% ipython --no-banner

In [1]: import numpy as np

In [2]: np.set_printoptions(precision=1, suppress=True, linewidth=140, legacy="1.25")

In [3]: rnd = lambda a: np.round(a, 1) + 0

In [4]: u = np.array([-3, 2, -2]) + 0.5

In [5]: M = np.eye(3) - 2 * np.outer(u, u) / (u @ u)

In [6]: rnd(M)
Out[6]: 
array([[ 0.2,  0.8, -0.5],
       [ 0.8,  0.2,  0.5],
       [-0.5,  0.5,  0.7]])

In [7]: # columns are unit length and at right angles

In [8]: evals, evecs = np.linalg.eig(M)

In [9]: rnd(M @ evecs[:, 0] - evals[0] * evecs[:, 0])
Out[9]: array([0., 0., 0.])

In [10]: rnd(evals)
Out[10]: array([ 1., -1.,  1.])

In [11]: rnd(np.sort(np.linalg.eigvals(np.linalg.inv(M))))
Out[11]: array([-1.,  1.,  1.])

In [12]: J = np.load("case1.npy")

In [13]: J
Out[13]: 
array([[ 7, -7,  7, -7,  7, -7],
       [ 4, -6,  4, -6,  4, -6],
       [ 2, -6,  2, -6,  2, -6],
       [ 7, -7,  7, -7,  7, -7],
       [ 4, -6,  4, -6,  4, -6],
       [ 2, -6,  2, -6,  2, -6]])

In [14]: rank = np.linalg.matrix_rank(J)

In [15]: rank
Out[15]: 2

In [16]: null = np.linalg.svd(J)[2][rank:].T

In [17]: np.linalg.matrix_rank(J.T @ J), np.linalg.matrix_rank(J @ J.T)
Out[17]: (2, 2)

In [18]: [int(np.linalg.matrix_rank(J[:i])) for i in range(1, len(J) + 1)]
Out[18]: [1, 2, 2, 2, 2, 2]

In [19]: E = np.array([[-0.9, -0.6, -5.2], [-0.6, 3.3, 1.0], [-5.2, 1.0, 4.6]])

In [20]: E
Out[20]: 
array([[-0.9, -0.6, -5.2],
       [-0.6,  3.3,  1. ],
       [-5.2,  1. ,  4.6]])

In [21]: np.linalg.norm(E, axis=1).argmax()
Out[21]: 2

In [22]: rnd(E[0] @ E[1])
Out[22]: -6.6

In [23]: A = np.load("out0.npy")

In [24]: A
Out[24]: 
array([[5., 0., 0.],
       [0., 0., 3.],
       [0., 0., 1.]])

In [25]: rank = np.linalg.matrix_rank(A)

In [26]: rank
Out[26]: 2

In [27]: null = np.linalg.svd(A)[2][rank:].T

In [28]: null.shape
Out[28]: (3, 1)

In [29]: rnd(null @ null.T)
Out[29]: 
array([[0., 0., 0.],
       [0., 1., 0.],
       [0., 0., 0.]])

In [30]: null[:, 0] / null[np.abs(null[:, 0]).round(6).argmax(), 0]
Out[30]: array([-0.,  1., -0.])

In [31]: [int(np.linalg.matrix_rank(np.delete(A, i, axis=0))) for i in range(3)]
Out[31]: [1, 2, 2]

In [32]: np.linalg.matrix_rank(A.T @ A), np.linalg.matrix_rank(A @ A.T)
Out[32]: (2, 2)

In [33]: out = A / np.linalg.norm(A, axis=1, keepdims=True)

In [34]: gram = out @ out.T

In [35]: np.degrees(np.arccos(np.clip(gram[2, 0], -1, 1)))
Out[35]: 90.0

In [36]: rnd(np.linalg.norm(out, axis=1))
Out[36]: array([1., 1., 1.])

In [37]: gram[2]
Out[37]: array([0., 1., 1.])

In [38]: np.argwhere(np.triu(np.abs(gram) > 0.95, 1))
Out[38]: array([[1, 2]])

In [39]: rnd(np.sort(np.linalg.eigvals(A)))
Out[39]: array([0., 1., 5.])

In [40]: np.prod(np.diag(A)), rnd(np.linalg.det(A))
Out[40]: (0.0, 0.0)

In [41]: U, s, VT = np.linalg.svd(A)

In [42]: np.argmax(s[:-1] / (s[1:] + 1e-6)) + 1
Out[42]: 2

In [43]: rnd(s)
Out[43]: array([5. , 3.2, 0. ])

In [44]: out = U[:, :2] @ np.diag(s[:2]) @ VT[:2]

In [45]: rnd(np.linalg.norm(A - out, 2)), s[2]
Out[45]: (0.0, 0.0)

In [46]: rnd(np.linalg.norm(A - out) / np.linalg.norm(A))
Out[46]: 0.0

In [47]: data = np.array([[6, 0, -15, 9, 0],
    ...:     [16, 0, -40, 24, 0],
    ...:     [14, 0, -35, 21, 0],
    ...:     [14, 0, -35, 21, 0],
    ...:     [4, 0, -10, 6, 0],
    ...:     [8, 0, -20, 12, 0]])

In [48]: U, s, VT = np.linalg.svd(data)

In [49]: rnd(s)
Out[49]: array([85.2,  0. ,  0. ,  0. ,  0. ])

In [50]: out = U[:, :1] @ np.diag(s[:1]) @ VT[:1]

In [51]: rnd(np.linalg.norm(data - out) / np.linalg.norm(data))
Out[51]: 0.0

In [52]: rnd(out)
Out[52]: 
array([[  6.,   0., -15.,   9.,   0.],
       [ 16.,   0., -40.,  24.,   0.],
       [ 14.,   0., -35.,  21.,   0.],
       [ 14.,   0., -35.,  21.,   0.],
       [  4.,   0., -10.,   6.,   0.],
       [  8.,   0., -20.,  12.,   0.]])

In [53]: np.linalg.matrix_rank(data, rtol=0.05)
Out[53]: 1

In [54]: rnd(np.abs(data - out).max())
Out[54]: 0.0

In [55]: rnd(np.linalg.norm(data - out, 2)), rnd(s[1])
Out[55]: (0.0, 0.0)
